>>> import numpy as np
>>> np.set_printoptions(precision=2, suppress=True, linewidth=160)
>>> F = np.load("data.npy")
>>> F
array([[ 0,  1, -2, -2],
       [ 0,  0,  0,  2],
       [ 0,  0,  0,  3],
       [ 0,  0,  0,  0]])
>>> # rows and columns are dependent
>>> np.einsum("ij,ji->", F, F)
np.int64(0)
>>> np.kron(np.eye(2, dtype=int), F)
array([[ 0,  1, -2, -2,  0,  0,  0,  0],
       [ 0,  0,  0,  2,  0,  0,  0,  0],
       [ 0,  0,  0,  3,  0,  0,  0,  0],
       [ 0,  0,  0,  0,  0,  0,  0,  0],
       [ 0,  0,  0,  0,  0,  1, -2, -2],
       [ 0,  0,  0,  0,  0,  0,  0,  2],
       [ 0,  0,  0,  0,  0,  0,  0,  3],
       [ 0,  0,  0,  0,  0,  0,  0,  0]])
>>> round(float(np.linalg.det(F.T)), 2)
0.0
>>> np.linalg.eigvals(F)
array([0., 0., 0., 0.])
>>> round(float(np.linalg.det(F[::-1])), 2)
0.0
>>> np.poly(F)
array([1., 0., 0., 0., 0.])
>>> np.einsum("ii->", F)
np.int64(0)
>>> np.linalg.matrix_rank(F, rtol=0.1)
np.int64(2)
>>> [round(float(x), 2) for x in np.linalg.svd(F, compute_uv=False)[:3]]
[4.3, 1.88, 0.0]
>>> np.argsort(-np.linalg.norm(F, axis=0).round(6), kind="stable")[:3]
array([3, 2, 1])
>>> Uu, s, Vh = np.linalg.svd(F)
>>> np.argmax(s[:-1] / (s[1:] + 1e-6)) + 1
np.int64(2)
>>> s.round(2) + 0
array([4.3 , 1.88, 0.  , 0.  ])
>>> A2 = Uu[:, :2] @ np.diag(s[:2]) @ Vh[:2]
>>> np.linalg.matrix_rank(F, rtol=0.05)
np.int64(2)
>>> round(float(np.linalg.norm(F - A2) / np.linalg.norm(F)), 2)
0.0
>>> A2.round(2) + 0
array([[ 0.,  1., -2., -2.],
       [ 0.,  0.,  0.,  2.],
       [ 0.,  0.,  0.,  3.],
       [ 0.,  0.,  0.,  0.]])
>>> rng = np.random.default_rng(65138)
>>> labels = rng.integers(0, 2, 3)
>>> M = (labels[:, None] == labels) * -1 + np.eye(3)
>>> M
array([[ 0., -1.,  0.],
       [-1.,  0.,  0.],
       [ 0.,  0.,  0.]])
>>> np.round(np.trace(np.linalg.pinv(M) @ M), 2)
np.float64(2.0)
>>> M @ np.linalg.pinv(M) @ M
array([[ 0., -1.,  0.],
       [-1.,  0.,  0.],
       [ 0.,  0.,  0.]])
>>> round(float(np.linalg.norm(M[1], 1)), 2), round(float(np.linalg.norm(M[1], np.inf)), 2)
(1.0, 1.0)
>>> round(float(np.linalg.norm(M, "nuc")), 2)
2.0
>>> np.round(np.linalg.norm(M, 2), 2)
np.float64(1.0)
>>> np.linalg.norm(M, axis=1)
array([1., 1., 0.])
>>> np.linalg.norm(M, axis=1).argmax()
np.int64(0)
>>> data = np.load("arr.npy")
>>> data
array([[ 5.,  2.,  5.],
       [ 0., -6.,  4.],
       [ 0., -2.,  0.]])
>>> Uu, s, Vh = np.linalg.svd(data, full_matrices=False)
>>> Uu.shape, s.shape, Vh.shape
((3, 3), (3,), (3, 3))
>>> np.allclose(Uu * s @ Vh, data)
True
>>> m1 = np.eye(4, dtype=int)[rng.permutation(4)] * np.array([2, 3, 3, 0])
>>> m1
array([[0, 3, 0, 0],
       [2, 0, 0, 0],
       [0, 0, 0, 0],
       [0, 0, 3, 0]])
>>> A2 = data / np.sqrt((data ** 2).mean(axis=1, keepdims=True))
>>> np.linalg.matrix_rank(data - data.mean(axis=1, keepdims=True))
np.int64(2)
>>> np.linalg.matrix_rank(A2) == np.linalg.matrix_rank(data)
np.True_
>>> A2 = np.array([[2, 3, 1], [-1, 2, 2], [-2, -2, 0], [1, -2, -1]])
>>> np.einsum("ij->j", m1)
array([2, 3, 3, 0])
>>> np.linalg.matrix_rank(m1 @ A2)
np.int64(3)
>>> A2.T @ m1.T
array([[-3,  4,  0, -6],
       [ 6,  6,  0, -6],
       [ 6,  2,  0,  0]])
>>> m1 @ A2
array([[-3,  6,  6],
       [ 4,  6,  2],
       [ 0,  0,  0],
       [-6, -6,  0]])
>>> feats = np.load("out9.npy")
>>> feats
array([[ 1,  8, 11],
       [ 1,  5,  8],
       [ 1,  2,  5],
       [ 1,  2,  5],
       [ 1,  5,  8],
       [ 1,  8, 11],
       [ 1,  2,  5],
       [ 1,  5,  8],
       [ 1,  8, 11],
       [ 1,  2,  5],
       [ 1,  8, 11],
       [ 1,  5,  8],
       [ 1,  0,  2],
       [ 1,  8, 11],
       [ 1,  5,  8],
       [ 1,  0,  2],
       [ 1,  5,  8],
       [ 1,  2,  5],
       [ 1,  2,  5],
       [ 1,  2,  5],
       [ 1,  8, 11],
       [ 1,  8, 11],
       [ 1,  2,  5],
       [ 1,  2,  5],
       [ 1,  2,  5],
       [ 1,  5,  8]])
>>> Uu, s, Vh = np.linalg.svd(feats)
>>> np.argmax(s[:-1] / (s[1:] + 1e-6)) + 1
np.int64(2)
>>> A2 = Uu[:, :2] @ np.diag(s[:2]) @ Vh[:2]
>>> np.linalg.matrix_rank(A2)
np.int64(2)
>>> round(np.linalg.norm(feats - A2, 2), 2), np.round(s[2], 2)
(np.float64(0.39), np.float64(0.39))
>>> A2
array([[ 0.98,  7.99, 11.01],
       [ 1.01,  5.  ,  8.  ],
       [ 1.04,  2.02,  4.99],
       [ 1.04,  2.02,  4.99],
       [ 1.01,  5.  ,  8.  ],
       [ 0.98,  7.99, 11.01],
       [ 1.04,  2.02,  4.99],
       [ 1.01,  5.  ,  8.  ],
       [ 0.98,  7.99, 11.01],
       [ 1.04,  2.02,  4.99],
       [ 0.98,  7.99, 11.01],
       [ 1.01,  5.  ,  8.  ],
       [ 0.78, -0.08,  2.08],
       [ 0.98,  7.99, 11.01],
       [ 1.01,  5.  ,  8.  ],
       [ 0.78, -0.08,  2.08],
       [ 1.01,  5.  ,  8.  ],
       [ 1.04,  2.02,  4.99],
       [ 1.04,  2.02,  4.99],
       [ 1.04,  2.02,  4.99],
       [ 0.98,  7.99, 11.01],
       [ 0.98,  7.99, 11.01],
       [ 1.04,  2.02,  4.99],
       [ 1.04,  2.02,  4.99],
       [ 1.04,  2.02,  4.99],
       [ 1.01,  5.  ,  8.  ]])
